% ipython --no-banner

In [1]: import numpy as np

In [2]: np.set_printoptions(precision=3, suppress=True, linewidth=200)

In [3]: def rd(a):
   ...:     return np.round(a, 3) + 0
   ...: 

In [4]: m1 = np.load("run8.npy")

In [5]: m1
Out[5]: 
array([[ 0.764, -1.046,  1.072],
       [ 0.622,  3.831, -1.473],
       [-0.733,  0.961, -0.083],
       [ 1.085, -3.517,  3.187],
       [ 0.519,  4.038, -1.226],
       [-0.922, -2.56 ,  0.326],
       [-1.754, -1.622, -0.203],
       [-0.552,  2.112, -1.747],
       [-1.567, -1.317, -1.349],
       [-0.384, -1.075, -0.052],
       [-0.239,  4.084, -1.898],
       [-0.614, -0.457, -1.374],
       [-3.16 , -0.635, -2.494],
       [-1.601, -1.703, -1.424],
       [-0.634,  4.39 , -1.977]])

In [6]: M2 = np.c_[m1[:, :1] @ np.array([[1]]), np.array([0, -2, 2, -2, -3, 1, -2, -3, -1, 3, 2, -2, -2, -3, 0])]

In [7]: M2
Out[7]: 
array([[ 0.764,  0.   ],
       [ 0.622, -2.   ],
       [-0.733,  2.   ],
       [ 1.085, -2.   ],
       [ 0.519, -3.   ],
       [-0.922,  1.   ],
       [-1.754, -2.   ],
       [-0.552, -3.   ],
       [-1.567, -1.   ],
       [-0.384,  3.   ],
       [-0.239,  2.   ],
       [-0.614, -2.   ],
       [-3.16 , -2.   ],
       [-1.601, -3.   ],
       [-0.634,  0.   ]])

In [8]: rd(np.linalg.norm(M2 - m1 @ np.linalg.lstsq(m1, M2)[0], axis=0))
Out[8]: array([0.   , 7.474])

In [9]: np.linalg.matrix_rank(np.c_[m1, M2])
Out[9]: np.int64(4)

In [10]: np.linalg.matrix_rank(M2)
Out[10]: np.int64(2)

In [11]: rd(np.linalg.lstsq(m1, M2[:, 0])[0])
Out[11]: array([1., 0., 0.])

In [12]: E = np.loadtxt("block8.csv", delimiter=",")

In [13]: E
Out[13]: 
array([[ 1.,  0.,  0.,  0.],
       [-2.,  1.,  0.,  0.],
       [ 5., -3.,  1.,  0.],
       [ 0.,  4.,  4.,  1.]])

In [14]: C = m1[[10, 3]].astype(float)

In [15]: for _ in range(4):
    ...:     z = np.linalg.norm(m1[:, None] - C, axis=-1).argmin(axis=1)
    ...:     C = np.array([m1[z == j].mean(axis=0) for j in range(2)])
    ...: 

In [16]: z
Out[16]: array([1, 0, 1, 1, 0, 1, 1, 0, 1, 1, 0, 1, 1, 1, 0])

In [17]: np.abs(C[1] - C[0]).argmax()
Out[17]: np.int64(1)

In [18]: rd(C[1] - C[0])
Out[18]: array([-0.832, -4.988,  1.425])

In [19]: rd(C)
Out[19]: 
array([[-0.057,  3.691, -1.664],
       [-0.889, -1.297, -0.239]])

In [20]: rng = np.random.default_rng(20)

In [21]: z = rng.permutation(4)

In [22]: z
Out[22]: array([0, 1, 3, 2])

In [23]: M2 = E[z][:, z]

In [24]: np.allclose(M2, E)
Out[24]: False

In [25]: M2
Out[25]: 
array([[ 1.,  0.,  0.,  0.],
       [-2.,  1.,  0.,  0.],
       [ 0.,  4.,  1.,  4.],
       [ 5., -3.,  0.,  1.]])

In [26]: rd(np.linalg.det(M2)), rd(np.linalg.det(E[z]))
Out[26]: (np.float64(1.0), np.float64(-1.0))

In [27]: rd(np.sort(np.abs(np.linalg.eigvals(M2))))
Out[27]: array([1., 1., 1., 1.])

In [28]: M2 = np.linalg.inv(E)

In [29]: print(rd(np.linalg.det(E) * np.linalg.det(M2)))
1.0

In [30]: rd(np.linalg.det(E) * M2)
Out[30]: 
array([[  1.,   0.,   0.,   0.],
       [  2.,   1.,   0.,   0.],
       [  1.,   3.,   1.,   0.],
       [-12., -16.,  -4.,   1.]])

In [31]: print(rd(E @ M2))
[[1. 0. 0. 0.]
 [0. 1. 0. 0.]
 [0. 0. 1. 0.]
 [0. 0. 0. 1.]]

In [32]: np.allclose(M2, E.T)
Out[32]: False

In [33]: (np.abs(M2) > 1e-9).astype(int)
Out[33]: 
array([[1, 0, 0, 0],
       [1, 1, 0, 0],
       [1, 1, 1, 0],
       [1, 1, 1, 1]])

In [34]: np.linalg.matrix_rank(E, rtol=0.1)
Out[34]: np.int64(2)

In [35]: rd(np.linalg.norm(E, 2) / np.linalg.norm(E))
Out[35]: np.float64(0.792)

In [36]: rd(np.abs(np.linalg.svd(E)[2][-1]))
Out[36]: array([0.028, 0.094, 0.151, 0.984])

In [37]: round(np.log10(np.linalg.cond(E)))
Out[37]: 2

In [38]: ang = np.radians(90)

In [39]: R = np.eye(4)

In [40]: R[1, 1] = R[0, 0] = np.cos(ang)

In [41]: R[1, 0], R[0, 1] = -np.sin(ang), np.sin(ang)

In [42]: rd(R)
Out[42]: 
array([[ 0.,  1.,  0.,  0.],
       [-1.,  0.,  0.,  0.],
       [ 0.,  0.,  1.,  0.],
       [ 0.,  0.,  0.,  1.]])

In [43]: M2 = E @ R.T

In [44]: rd(np.linalg.svd(E, compute_uv=False)), rd(np.linalg.svd(M2, compute_uv=False))
Out[44]: (array([6.812, 5.221, 0.584, 0.048]), array([6.812, 5.221, 0.584, 0.048]))

In [45]: rd(M2)
Out[45]: 
array([[ 0., -1.,  0.,  0.],
       [ 1.,  2.,  0.,  0.],
       [-3., -5.,  1.,  0.],
       [ 4.,  0.,  4.,  1.]])

In [46]: rd(np.abs(M2 - E).max(axis=0))
Out[46]: array([8., 4., 0., 0.])

In [47]: data = np.load("w.npy")

In [48]: print(data)
[[-0.1    0.099  0.154]
 [-0.126 -0.098  0.11 ]
 [-0.137 -0.031 -0.014]
 [ 4.101  0.107  1.943]]

In [49]: x = np.array([0, 0, 2])

In [50]: target = data @ x

In [51]: print(rd(np.linalg.solve(data.T @ data, data.T @ target)))
[0. 0. 2.]

In [52]: target = target + 0.1 * rng.normal(size=4)

In [53]: rd(target)
Out[53]: array([0.448, 0.252, 0.013, 3.837])

In [54]: beta, *_ = np.linalg.lstsq(data, target)

In [55]: rd(np.linalg.norm(target - data @ beta))
Out[55]: np.float64(0.029)

In [56]: q, evecs = np.linalg.qr(E[:, :2])[0], np.linalg.qr(E[:, 2:])[0]

In [57]: sv = np.linalg.svd(q.T @ evecs, compute_uv=False)

In [58]: (sv > 0.9).sum()
Out[58]: np.int64(2)

In [59]: u, g = data[0], data[1]

In [60]: rd(u @ u)
Out[60]: np.float64(0.044)

In [61]: rd(u @ g)
Out[61]: np.float64(0.02)

In [62]: p = (u @ g) / (u @ u) * u

In [63]: rd((g - p) @ u)
Out[63]: np.float64(0.0)

In [64]: rd(p)
Out[64]: array([-0.046,  0.045,  0.07 ])

In [65]: rd(np.outer(u, g))
Out[65]: 
array([[ 0.013,  0.01 , -0.011],
       [-0.012, -0.01 ,  0.011],
       [-0.019, -0.015,  0.017]])

In [66]: np.linalg.matrix_rank(np.outer(u, g))
Out[66]: np.int64(1)
